$ python3 -q
>>> import numpy as np
>>> import numpy.linalg as la
>>> np.set_printoptions(precision=2, suppress=True, linewidth=120, sign=" ")
>>> arr = np.loadtxt("x.csv", delimiter=",")
>>> arr
array([[ 2., -3.,  0.,  0.,  0.,  0.,  0.],
       [ 0.,  3.,  0.,  0.,  0.,  0.,  0.],
       [ 0.,  0.,  2.,  2., -1.,  1.,  0.],
       [ 0.,  0., -2.,  3., -2., -2.,  2.],
       [ 0.,  0.,  1.,  1., -1.,  3., -2.],
       [ 0.,  0., -1.,  2.,  3., -3., -3.],
       [ 0.,  0., -2., -1., -2.,  1.,  3.]])
>>> other = arr / la.norm(arr, axis=1, keepdims=True)
>>> C2 = other @ other.T
>>> np.argwhere(np.triu(np.abs(C2) > 0.95, 1))
array([], shape=(0, 2), dtype=int64)
>>> C2[5]
array([ 0.  ,  0.  , -0.22,  0.07, -0.22,  1.  , -0.73])
>>> round(np.degrees(np.arccos(np.clip(C2[5, 6], -1, 1))), 2)
np.float64(136.89)
>>> la.norm(other, axis=1)
array([ 1.,  1.,  1.,  1.,  1.,  1.,  1.])
>>> rng = np.random.default_rng(153367)
>>> labels = rng.integers(0, 3, 4)
>>> A = (labels[:, None] == labels) * 5 + np.eye(4)
>>> A
array([[ 6.,  0.,  0.,  0.],
       [ 0.,  6.,  5.,  5.],
       [ 0.,  5.,  6.,  5.],
       [ 0.,  5.,  5.,  6.]])
>>> # equal to its transpose
>>> low = la.cholesky(A)
>>> np.diag(low) ** 2
array([ 6.  ,  6.  ,  1.83,  1.45])
>>> low
array([[ 2.45,  0.  ,  0.  ,  0.  ],
       [ 0.  ,  2.45,  0.  ,  0.  ],
       [ 0.  ,  2.04,  1.35,  0.  ],
       [ 0.  ,  2.04,  0.62,  1.21]])
>>> np.round(np.prod(np.diag(low)) ** 2, 2), round(la.det(A), 2)
(np.float64(96.0), np.float64(96.0))
>>> labels = rng.permutation(4)
>>> labels
array([ 2,  1,  3,  0])
>>> other = low[labels][:, labels]
>>> np.round(np.trace(other), 2)
np.float64(7.46)
>>> np.diag(other)
array([ 1.35,  2.45,  1.21,  2.45])
>>> np.allclose(other, low)
False
